In [1]: import numpy as np

In [2]: np.set_printoptions(precision=2, suppress=True, linewidth=100, legacy="1.25")

In [3]: arr = np.load("block5.npy")

In [4]: arr.round(2) + 0
Out[4]: 
array([[ 53.32, -48.24,  37.84, -44.06,  45.83],
       [  8.97, -16.57,   5.35, -12.85,  10.24],
       [  8.02, -15.75,   4.77, -12.18,   9.47],
       [  4.83, -12.83,   2.9 ,  -9.87,   6.86],
       [  2.53, -10.49,   1.65,  -8.11,   4.92],
       [  1.32,  -9.11,   1.04,  -7.11,   3.88],
       [  1.03,  -8.75,   0.9 ,  -6.86,   3.62],
       [ -0.2 ,  -7.04,   0.34,  -5.66,   2.46],
       [ -0.31,  -6.86,   0.29,  -5.54,   2.35],
       [ -1.32,  -4.78,  -0.11,  -4.11,   1.2 ],
       [ -1.55,  -2.49,  -0.17,  -2.45,   0.33],
       [ -1.43,  -2.01,  -0.14,  -2.06,   0.21],
       [ -1.  ,  -1.13,  -0.07,  -1.26,   0.06],
       [  0.4 ,   0.33,  -0.01,   0.44,   0.  ],
       [  4.49,   2.68,  -1.28,   5.23,  -0.03],
       [  5.94,   3.42,  -2.34,   7.39,  -0.22],
       [  7.3 ,   4.16,  -3.73,   9.8 ,  -0.56],
       [  7.84,   4.48,  -4.41,  10.89,  -0.75],
       [  8.62,   4.98,  -5.56,  12.62,  -1.09],
       [ 11.41,   7.49, -12.44,  21.82,  -3.56],
       [ 11.48,   7.58, -12.7 ,  22.14,  -3.66],
       [ 11.53,   7.64, -12.88,  22.36,  -3.73],
       [ 11.71,   7.9 , -13.65,  23.32,  -4.03],
       [ 12.57,   9.47, -18.51,  29.14,  -6.04],
       [ 12.69,   9.78, -19.49,  30.28,  -6.45],
       [ 13.03,  11.05, -23.51,  34.89,  -8.21],
       [ 13.18,  13.02, -29.84,  41.95, -11.08],
       [ 13.15,  13.59, -31.7 ,  43.99, -11.94],
       [ 13.14,  13.69, -32.04,  44.36, -12.1 ],
       [ 12.04,  18.28, -46.97,  60.3 , -19.29],
       [ 10.03,  22.6 , -61.01,  74.83, -26.34],
       [  9.22,  24.02, -65.6 ,  79.51, -28.69]])

In [5]: print(np.unique(arr.round(6), axis=0).shape)
(32, 5)

In [6]: np.linalg.lstsq(arr[:-1].T, arr[-1])[2]
Out[6]: 3

In [7]: Xs = arr - arr.mean(axis=0)

In [8]: Uu, s, Vt = np.linalg.svd(Xs, full_matrices=False)

In [9]: np.round(s ** 2 / (s ** 2).sum(), 2) + 0
Out[9]: array([0.91, 0.08, 0.01, 0.  , 0.  ])

In [10]: np.searchsorted(np.cumsum(s ** 2) / (s ** 2).sum(), 0.9) + 1
Out[10]: 1

In [11]: (np.sign(Uu[:, 0]) == np.sign(Uu[0, 0])).astype(int)
Out[11]: 
array([1, 1, 1, 1, 1, 1, 1, 1, 1, 1, 1, 1, 1, 1, 1, 1, 1, 1, 1, 0, 0, 0, 0, 0, 0, 0, 0, 0, 0, 0, 0,
       0])

In [12]: np.round(Xs.mean(axis=0), 2) + 0
Out[12]: array([0., 0., 0., 0., 0.])

In [13]: print(np.abs(Vt[0]).argmax())
3

In [14]: rk = np.linalg.matrix_rank(arr)

In [15]: print(rk)
3

In [16]: null = np.linalg.svd(arr)[2][rk:].T

In [17]: [int(np.linalg.matrix_rank(arr[:, :j + 1])) for j in range(5)]
Out[17]: [1, 2, 3, 3, 3]

In [18]: print(np.linalg.matrix_rank(arr.T @ arr), np.linalg.matrix_rank(arr @ arr.T))
3 3

In [19]: null @ null.T
Out[19]: 
array([[ 0.2 ,  0.07, -0.1 , -0.23, -0.3 ],
       [ 0.07,  0.26, -0.29, -0.27,  0.17],
       [-0.1 , -0.29,  0.33,  0.32, -0.17],
       [-0.23, -0.27,  0.32,  0.42,  0.13],
       [-0.3 ,  0.17, -0.17,  0.13,  0.79]])

In [20]: W0 = np.load("data.npy")

In [21]: W0
Out[21]: 
array([[-18.11,  12.54,   1.02,  -6.73,   1.72],
       [-24.45,   2.63,  -5.52,  -4.48,  -9.91],
       [-24.46,   2.85,  -8.37,  -5.8 , -12.36],
       [  7.67, -32.04,   0.31,  40.79,   5.52],
       [-18.57,  13.71,   1.3 ,  -6.83,  -1.58],
       [  8.24, -34.4 ,   0.31,  41.04,   4.43],
       [  7.94, -32.94,   0.51,  41.01,   6.84],
       [-25.39,   1.09,  -9.52,  -4.76, -11.49],
       [  7.01, -33.02,  -0.53,  42.57,   6.68],
       [-23.2 ,   2.3 ,  -9.19,  -3.93, -10.2 ],
       [-24.57,   1.92,  -8.49,  -3.51,  -9.16],
       [-18.19,  12.11,   1.23,  -7.45,   0.46],
       [-17.61,  14.31,  -2.04,  -7.18,  -0.6 ],
       [-18.27,  14.41,  -0.4 ,  -7.93,   0.77],
       [-23.32,   2.73,  -9.58,  -3.55,  -9.63],
       [  5.8 , -34.46,   0.23,  41.05,   4.8 ],
       [-20.23,  11.75,  -0.09,  -6.57,  -0.16],
       [-18.85,  14.6 ,  -0.35,  -7.45,   0.98],
       [  7.87, -33.04,  -1.32,  42.27,   5.51],
       [  9.22, -34.91,  -0.56,  41.91,   5.86],
       [-25.26,   3.13,  -7.28,  -2.91,  -9.26],
       [  7.54, -34.32,  -1.32,  41.73,   6.9 ],
       [-24.91,   1.66,  -7.52,  -2.36,  -9.84],
       [-23.37,   0.86,  -6.8 ,  -3.21, -10.15],
       [-17.88,  15.18,  -0.88,  -6.57,  -1.65],
       [  6.79, -34.51,   0.  ,  41.2 ,   5.84],
       [  8.72, -33.95,  -0.87,  41.17,   6.8 ],
       [-17.72,  14.34,  -0.18,  -8.23,   1.23],
       [-17.9 ,  13.81,   1.25,  -8.63,   0.87],
       [  7.28, -34.04,  -0.53,  41.51,   7.63],
       [-19.68,  14.23,  -0.02,  -6.92,   1.33],
       [  7.48, -33.29,   1.78,  42.7 ,   3.77],
       [-16.  ,  14.62,   0.71,  -9.08,   1.  ],
       [ 10.72, -34.53,   0.78,  42.07,   6.43],
       [-18.13,  14.42,  -0.48,  -9.09,   0.19],
       [-23.95,   1.33,  -6.73,  -2.86,  -9.43],
       [-24.94,   2.53,  -8.47,  -2.9 , -12.67],
       [  7.85, -34.13,  -1.5 ,  42.25,   7.11],
       [-23.25,   1.06,  -5.29,  -4.85, -10.02],
       [-18.1 ,  14.88,  -0.05,  -7.05,   0.55],
       [  6.49, -34.9 ,  -0.28,  41.18,   7.3 ],
       [  7.1 , -34.68,   0.01,  42.95,   6.98],
       [-24.79,   1.39,  -7.42,  -2.51,  -9.25]])

In [22]: Q, V = np.linalg.qr(W0[:, :2])[0], np.linalg.qr(W0[:, 2:])[0]

In [23]: s = np.linalg.svd(Q.T @ V, compute_uv=False)

In [24]: round(np.linalg.norm(Q @ Q.T - V @ V.T, 2), 2)
Out[24]: 1.0

In [25]: s
Out[25]: array([1.  , 0.82])

In [26]: (s > 0.9).sum()
Out[26]: 1
